$ python -q
>>> import numpy as np
>>> np.set_printoptions(suppress=True, linewidth=120)
>>> def tidy(a):
...     return np.round(a, 1) + 0
... 
>>> m1 = np.load("a.npy")
>>> m1
array([[ 2.7,  0.1, -1.1, -0.2,  1.4],
       [-1. , -0.3, -0.4, -0.2, -0.6],
       [-3.7, -1.6,  0.2, -0.9, -1.7],
       [ 2.1, -0.5, -0.4, -2.2,  0.9],
       [-0.3,  1.3, -0.8,  1.1,  0. ],
       [ 0.2,  1. , -0.1, -0.4,  0.1],
       [-1.3,  0.5, -1. ,  1.3, -0.9],
       [ 0.3, -0.4, -1.2, -0.8,  0.3],
       [-0.8, -1.1,  0.1,  0.1, -0.4],
       [-1.6, -0.3,  1.7,  0.2, -0.9],
       [-1.4,  0.2,  0. ,  1.3, -0.6],
       [ 1. ,  1. , -0.7,  0.7,  0.5],
       [ 0.3,  1.1,  1.2,  1. ,  0.2],
       [ 0.9,  0.2,  1. ,  1.1,  0.4],
       [-0.2,  1.4,  0.2, -0.8, -0.1],
       [-0.9,  0.1, -0.6, -0.2, -0.4],
       [-1.1,  1.4, -1.3,  0.4, -0.8],
       [-0.9,  0. ,  0.3,  0.4, -0.5],
       [ 0.7, -1.2, -1.3,  0.3,  0.5],
       [ 2.4,  0.4, -1.5,  0.8,  1.3],
       [-1. ,  0.9, -2.1,  0.1, -0.3],
       [ 0.2, -0.7,  1.1,  1.2,  0.1],
       [-2.2,  1.4,  0.3,  1.9, -1.3],
       [-2.2, -0.7,  0.4, -1. , -0.9],
       [-1. ,  1.3,  0.9, -0.8, -0.3],
       [ 1.1,  0.2, -0.2, -1.4,  0.5],
       [ 1.7,  0.9,  0.5, -0.6,  0.7],
       [-5.3,  1.4, -0.2,  1. , -2.6],
       [ 2.1, -1.2, -0.9,  0.2,  0.8],
       [ 0.7, -0.9, -0.6,  0.4,  0.3],
       [-2.7, -0.3,  0.4,  0.4, -1.5],
       [-0.8,  0.4,  1.9, -1.2, -0.5],
       [ 2.9, -0.7, -1.6, -1.8,  1.2],
       [-3.5, -0.9, -0.4, -0.8, -1.5],
       [ 1.6,  0.5,  0.1, -0.8,  0.7]])
>>> C = m1[[26, 2]].astype(float)
>>> for _ in range(3):
...     lab = np.linalg.norm(m1[:, None] - C, axis=-1).argmin(axis=1)
...     C = np.array([m1[lab == j].mean(axis=0) for j in range(2)])
... 
>>> lab
array([0, 1, 1, 0, 0, 0, 1, 0, 1, 1, 1, 0, 0, 0, 0, 1, 1, 1, 0, 0, 1, 0, 1, 1, 1, 0, 0, 1, 0, 0, 1, 1, 0, 1, 0])
>>> tidy(C[1] - C[0])
array([-3. ,  0. ,  0.4,  0.2, -1.5])
>>> np.bincount(lab)
array([18, 17])
>>> Xs = (m1 - m1.mean(axis=0)) / m1.std(axis=0)
>>> print(tidy(Xs.std(axis=0)))
[1. 1. 1. 1. 1.]
>>> c = np.linalg.lstsq(np.delete(Xs, 4, axis=1), Xs[:, 4])[0]
>>> tidy(c)
array([1., 0., 0., 0.])
>>> tidy(np.linalg.norm(m1) ** 2 / np.linalg.norm(m1, 2) ** 2)
np.float64(1.5)
>>> print(tidy(np.linalg.norm(m1[30], 1)), tidy(np.linalg.norm(m1[30], np.inf)))
5.3 2.7
>>> tidy(np.linalg.norm(m1, 2))
np.float64(12.6)
>>> tidy(np.linalg.norm(m1, axis=0))
array([11.2,  5.2,  5.6,  5.7,  5.4])
>>> x = np.array([5, 1, 0, 2, 0])
>>> rhs = m1 @ x
>>> c, lr = np.zeros(5), 1 / np.linalg.norm(m1, 2) ** 2
>>> for i in range(60):
...     c -= lr * m1.T @ (m1 @ c - rhs)
...     if i % 10 == 0: print(i, round(np.linalg.norm(m1 @ c - rhs), 1))
... 
0 13.5
10 2.0
20 1.4
30 1.4
40 1.3
50 1.3
>>> tidy(c)
array([4.2, 1. , 0. , 2. , 1.6])
>>> tidy(np.linalg.cond(m1))
np.float64(17.4)
>>> A = np.load("run17.npy")
>>> A
array([[ 1, -1, -1,  1,  1, -1, -1,  1],
       [ 1,  1, -1, -1,  1,  1, -1, -1],
       [ 1,  1,  1,  1,  1,  1,  1,  1],
       [ 1, -1, -1,  1, -1,  1,  1, -1],
       [ 1, -1,  1, -1,  1, -1,  1, -1],
       [ 1,  1, -1, -1, -1, -1,  1,  1]])
>>> x = np.array([-2, 1, 2, 1, 1, -2, 1, 2])
>>> A @ (2 * x)
array([  0, -16,   8, -16,   0,   0])
>>> (A * x).sum(axis=1)
array([ 0, -8,  4, -8,  0,  0])
>>> np.einsum("ij,j->i", A, x)
array([ 0, -8,  4, -8,  0,  0])
>>> G = np.cov(m1, rowvar=False)
>>> tidy(np.linalg.eigvalsh(G)[::-1])
array([4.5, 1.1, 0.8, 0.6, 0. ])
>>> np.argwhere(np.triu(np.abs(np.corrcoef(m1.T)) > 0.8, 1))
array([[0, 4]])
>>> np.diff(A, axis=0)
array([[ 0,  2,  0, -2,  0,  2,  0, -2],
       [ 0,  0,  2,  2,  0,  0,  2,  2],
       [ 0, -2, -2,  0, -2,  0,  0, -2],
       [ 0,  0,  2, -2,  2, -2,  0,  0],
       [ 0,  2, -2,  0, -2,  0,  0,  2]])
>>> tidy(A.mean(axis=0))
array([ 1. ,  0. , -0.3,  0. ,  0.3,  0. ,  0.3,  0. ])
>>> np.unravel_index(np.abs(A).argmax(), A.shape)
(np.int64(0), np.int64(0))
>>> np.abs(A).max()
np.int64(1)
>>> A - A[0]
array([[ 0,  0,  0,  0,  0,  0,  0,  0],
       [ 0,  2,  0, -2,  0,  2,  0, -2],
       [ 0,  2,  2,  0,  0,  2,  2,  0],
       [ 0,  0,  0,  0, -2,  2,  2, -2],
       [ 0,  0,  2, -2,  0,  0,  2, -2],
       [ 0,  2,  0, -2, -2,  0,  2,  0]])
>>> print(A.shape)
(6, 8)
>>> np.linalg.matrix_rank(A)
np.int64(6)
>>> A.sum(axis=0)
array([ 6,  0, -2,  0,  2,  0,  2,  0])
>>> tidy(np.linalg.svd(A, compute_uv=False))
array([2.8, 2.8, 2.8, 2.8, 2.8, 2.8])
>>> print(tidy(np.linalg.norm(A)))
6.9
>>> np.count_nonzero(A)
np.int64(48)
